In [1]: import numpy as np

In [2]: np.set_printoptions(suppress=True, linewidth=200)

In [3]: tidy = lambda a: np.round(a, 2) + 0

In [4]: feats = np.array([[3, -5, 4, -1], [5, 2, -3, 1], [3, -5, 4, -1]])

In [5]: # rank 2

In [6]: C2 = feats.T @ feats

In [7]: tidy(np.linalg.eigvalsh(C2)[::-1])
Out[7]: array([103.97,  37.03,   0.  ,   0.  ])

In [8]: tidy(np.linalg.svd(feats, compute_uv=False) ** 2)
Out[8]: array([103.97,  37.03,   0.  ])

In [9]: Uu, sig, VT = np.linalg.svd(feats)

In [10]: vecs = VT[:(sig > 1e-8).sum()]

In [11]: rng = np.random.default_rng(162)

In [12]: x0 = feats[0] + 2 * feats[2] + rng.integers(2) * np.eye(4)[3]

In [13]: print(x0)
[  9. -15.  12.  -2.]

In [14]: tidy(np.diag(vecs.T @ vecs))
Out[14]: array([0.97, 0.53, 0.46, 0.04])

In [15]: np.allclose(vecs.T @ vecs @ x0, x0)
Out[15]: False

In [16]: tidy(np.linalg.norm(feats[2] - feats[1]))
Out[16]: np.float64(10.3)

In [17]: tidy(np.linalg.norm(feats, axis=0))
Out[17]: array([6.56, 7.35, 6.4 , 1.73])

In [18]: r = np.linalg.matrix_rank(feats)

In [19]: r
Out[19]: np.int64(2)

In [20]: ns = np.linalg.svd(feats)[2][r:].T

In [21]: tidy(ns @ ns.T)
Out[21]: 
array([[ 0.03,  0.12,  0.11, -0.06],
       [ 0.12,  0.47,  0.47, -0.13],
       [ 0.11,  0.47,  0.54,  0.13],
       [-0.06, -0.13,  0.13,  0.96]])

In [22]: print([int(np.linalg.matrix_rank(np.delete(feats, i, axis=0))) for i in range(3)])
[2, 1, 2]

In [23]: mat = np.loadtxt("layer6.csv", delimiter=",")

In [24]: tidy(mat)
Out[24]: 
array([[0.38, 0.25, 0.  , 0.38],
       [0.2 , 0.2 , 0.  , 0.6 ],
       [0.2 , 0.  , 0.4 , 0.4 ],
       [0.11, 0.11, 0.33, 0.44]])

In [25]: tidy(np.sort(np.abs(np.linalg.eigvals(mat))))
Out[25]: array([0.09, 0.28, 0.28, 1.  ])

In [26]: print(tidy(np.linalg.matrix_power(mat, 4)))
[[0.19 0.13 0.23 0.44]
 [0.19 0.12 0.24 0.44]
 [0.2  0.12 0.25 0.44]
 [0.2  0.12 0.25 0.44]]

In [27]: tidy(np.abs(np.linalg.eigvals(mat)).max())
Out[27]: np.float64(1.0)

In [28]: tidy(np.linalg.det(mat))
Out[28]: np.float64(-0.01)

In [29]: mat.inv()
---------------------------------------------------------------------------
AttributeError                            Traceback (most recent call last)
Cell In[29], line 1
----> 1 mat.inv()

AttributeError: 'numpy.ndarray' object has no attribute 'inv'

In [30]: np.allclose(mat, mat.T)
Out[30]: False

In [31]: hat = np.triu(np.array([[5, 2, 1, 0], [4, 5, 1, 4], [5, 5, 5, 5], [2, 3, 3, 2]]), 1) + np.eye(4)

In [32]: out = hat @ mat @ np.linalg.inv(hat)

In [33]: tidy(hat @ mat - mat @ hat)
Out[33]: 
array([[ 0.6 , -0.35, -0.22,  0.6 ],
       [ 0.64,  0.04,  1.33,  1.38],
       [ 0.56,  0.16,  1.47,  0.22],
       [ 0.  , -0.22, -0.22, -2.11]])

In [34]: tidy(np.trace(out)), tidy(np.trace(mat))
Out[34]: (np.float64(1.42), np.float64(1.42))

In [35]: tidy(np.linalg.det(out))
Out[35]: np.float64(-0.01)

In [36]: tidy(np.einsum("ij,ji->", mat, mat))
Out[36]: np.float64(1.12)

In [37]: tidy(np.linalg.det(mat[::-1]))
Out[37]: np.float64(-0.01)

In [38]: print(tidy(np.linalg.eigvals(mat)))
[ 1.  +0.j  -0.09+0.j   0.26+0.1j  0.26-0.1j]

In [39]: A = np.array([[2.0, 5.0, 0.0, 0.0],
    ...:     [5.0, -5.0, 5.0, 0.0],
    ...:     [0.0, 5.0, 4.0, 5.0],
    ...:     [0.0, 0.0, 5.0, 0.0]])

In [40]: # symmetric

In [41]: q, r_ = np.linalg.qr(A)

In [42]: tidy(r_)
Out[42]: 
array([[-5.39,  2.79, -4.64,  0.  ],
       [ 0.  ,  8.2 ,  0.97,  3.05],
       [ 0.  ,  0.  , -6.6 , -2.58],
       [ 0.  ,  0.  ,  0.  , -3.  ]])

In [43]: tidy(q @ r_)
Out[43]: 
array([[ 2.,  5.,  0.,  0.],
       [ 5., -5.,  5.,  0.],
       [ 0.,  5.,  4.,  5.],
       [ 0.,  0.,  5.,  0.]])

In [44]: q, vecs = np.linalg.qr(A[:, :2])[0], np.linalg.qr(A[:, 2:])[0]

In [45]: sig = np.linalg.svd(q.T @ vecs, compute_uv=False)

In [46]: tidy(sig)
Out[46]: array([0.75, 0.53])

In [47]: tidy(np.linalg.norm(q @ q.T - vecs @ vecs.T, 2))
Out[47]: np.float64(0.84)

In [48]: evals, vecs = np.linalg.eigh(A)

In [49]: x0 = np.array([-2, -8, -7, 2])

In [50]: tidy(vecs * np.maximum(evals, 0) @ vecs.T)
Out[50]: 
array([[ 3.45,  1.98,  0.99, -0.08],
       [ 1.98,  1.67,  2.3 ,  1.02],
       [ 0.99,  2.3 ,  5.83,  3.39],
       [-0.08,  1.02,  3.39,  2.1 ]])

In [51]: print(tidy(x0 @ A @ x0 / (x0 @ x0)), tidy(evals[0]), tidy(evals[-1]))
3.83 -9.48 9.11

In [52]: F = np.loadtxt("block6.csv", delimiter=",")

In [53]: F
Out[53]: 
array([[1., 0., 0.],
       [0., 1., 0.],
       [0., 0., 1.]])

In [54]: # triangular: eigenvalues sit on the diagonal

In [55]: x0 = np.ones(3)

In [56]: for _ in range(4):
    ...:     x0 = F @ x0
    ...:     x0 /= np.linalg.norm(x0)
    ...:     print(round(x0 @ F @ x0, 2))
    ...: 
1.0
1.0
1.0
1.0

In [57]: tidy(np.linalg.eigvalsh(F)[-1])
Out[57]: np.float64(1.0)

In [58]: tidy(x0)
Out[58]: array([0.58, 0.58, 0.58])

In [59]: arr = np.array([[-6, 2, 1], [2, -4, 3], [1, 3, -4]])

In [60]: x0 = np.array([0, 2, -2])

In [61]: y = arr @ x0

In [62]: y
Out[62]: array([  2, -14,  14])

In [63]: tidy(np.linalg.solve(arr.T, arr[2]))
Out[63]: array([0., 0., 1.])

In [64]: tidy(np.linalg.solve(arr, -1 * y))
Out[64]: array([ 0., -2.,  2.])

In [65]: M = np.load("dump.npy")

In [66]: M
Out[66]: 
array([[0., 1., 1., 1.],
       [1., 0., 1., 1.],
       [1., 1., 0., 1.],
       [1., 1., 1., 0.]])

In [67]: u = np.array([0, 3, 3])

In [68]: print(np.cross(M[3, :3], M[1, :3]))
[ 1.  0. -1.]

In [69]: evals, vecs = np.linalg.eigh(M)

In [70]: x0 = np.array([4, 7, 7, 7])

In [71]: tidy(vecs * np.maximum(evals, 0) @ vecs.T)
Out[71]: 
array([[0.75, 0.75, 0.75, 0.75],
       [0.75, 0.75, 0.75, 0.75],
       [0.75, 0.75, 0.75, 0.75],
       [0.75, 0.75, 0.75, 0.75]])

In [72]: tidy(x0 @ M @ x0 / (x0 @ x0)), evals[0], evals[-1]
Out[72]: (np.float64(2.83), np.float64(-1.0), np.float64(3.0))

In [73]: tidy(np.linalg.eigvalsh(M[1:, 1:]))
Out[73]: array([-1., -1.,  2.])

In [74]: np.abs(M).sum(axis=1).max(), np.abs(evals).max()
Out[74]: (np.float64(3.0), np.float64(3.0))

In [75]: W0 = np.load("a.npy")

In [76]: print(W0)
[[ 0  1 -1  0]
 [-1  0  0 -1]
 [ 1  0  0 -2]
 [ 0  1  2  0]]

In [77]: out = W0 / np.linalg.norm(W0, axis=1, keepdims=True)

In [78]: C2 = out @ out.T

In [79]: (C2 - 2 * np.eye(4)).round(6).argmax(axis=1)
Out[79]: array([1, 2, 1, 1])

In [80]: np.degrees(np.arccos(np.clip(C2[1, 0], -1, 1)))
Out[80]: np.float64(90.0)

In [81]: tidy(C2)
Out[81]: 
array([[ 1.  ,  0.  ,  0.  , -0.32],
       [ 0.  ,  1.  ,  0.32,  0.  ],
       [ 0.  ,  0.32,  1.  ,  0.  ],
       [-0.32,  0.  ,  0.  ,  1.  ]])

In [82]: tidy(np.linalg.norm(out, axis=1))
Out[82]: array([1., 1., 1., 1.])

In [83]: print(tidy(C2[1]))
[0.   1.   0.32 0.  ]

In [84]: tidy(np.sort(np.abs(np.linalg.eigvals(W0))))
Out[84]: array([1.3, 1.3, 2.3, 2.3])

In [85]: tidy(np.linalg.det(W0))
Out[85]: np.float64(9.0)

In [86]: np.allclose(W0 @ W0.T, W0.T @ W0)
Out[86]: True

In [87]: np.trace(W0)
Out[87]: np.int64(0)

In [88]: np.linalg.determinant(W0)
---------------------------------------------------------------------------
AttributeError                            Traceback (most recent call last)
Cell In[88], line 1
----> 1 np.linalg.determinant(W0)

AttributeError: module 'numpy.linalg' has no attribute 'determinant'

In [89]: print(np.allclose(W0, W0.T))
False

In [90]: (W0 + W0.T) / 2
Out[90]: 
array([[0., 0., 0., 0.],
       [0., 0., 0., 0.],
       [0., 0., 0., 0.],
       [0., 0., 0., 0.]])

In [91]: u = np.array([-2, -2, -3])

In [92]: np.correlate(W0[0], W0[1], "full")
Out[92]: array([ 0, -1,  1,  0, -1,  1,  0])

In [93]: np.array([np.convolve(row, u, "same") for row in W0])
Out[93]: 
array([[-2,  0, -1,  3],
       [ 2,  3,  2,  2],
       [-2, -3,  4,  4],
       [-2, -6, -7, -6]])

In [94]: print(np.cross(W0[0, :3], W0[1, :3]))
[0 1 1]

In [95]: m1 = np.load("sample16.npy")

In [96]: tidy(m1)
Out[96]: 
array([[-0.19,  0.32,  0.93],
       [-0.88, -0.48, -0.01],
       [ 0.44, -0.82,  0.38]])

In [97]: # columns are unit length and at right angles

In [98]: tidy(np.linalg.pinv(m1))
Out[98]: 
array([[-0.19, -0.88,  0.44],
       [ 0.32, -0.48, -0.82],
       [ 0.93, -0.01,  0.38]])

In [99]: tidy(np.linalg.norm(m1, axis=0))
Out[99]: array([1., 1., 1.])

In [100]: tidy(np.linalg.svd(m1, compute_uv=False))
Out[100]: array([1., 1., 1.])

In [101]: x0 = np.array([-5, -2, -5])

In [102]: print(tidy(np.linalg.inv(m1)))
[[-0.19 -0.88  0.44]
 [ 0.32 -0.48 -0.82]
 [ 0.93 -0.01  0.38]]

In [103]: tidy(m1.T @ (m1 @ x0))
Out[103]: array([-5., -2., -5.])

In [104]: 3 - np.linalg.matrix_rank(m1 - np.eye(3), tol=1e-8)
Out[104]: np.int64(1)

In [105]: [p for p in range(1, 25) if np.allclose(np.linalg.matrix_power(m1, p), np.eye(3))]
Out[105]: []

In [106]: tidy(np.linalg.norm(x0)), tidy(np.linalg.norm(m1 @ x0))
Out[106]: (np.float64(7.35), np.float64(7.35))

In [107]: print(tidy(np.sort(np.abs(np.degrees(np.angle(np.linalg.eigvals(m1)))))))
[  0.  130.2 130.2]
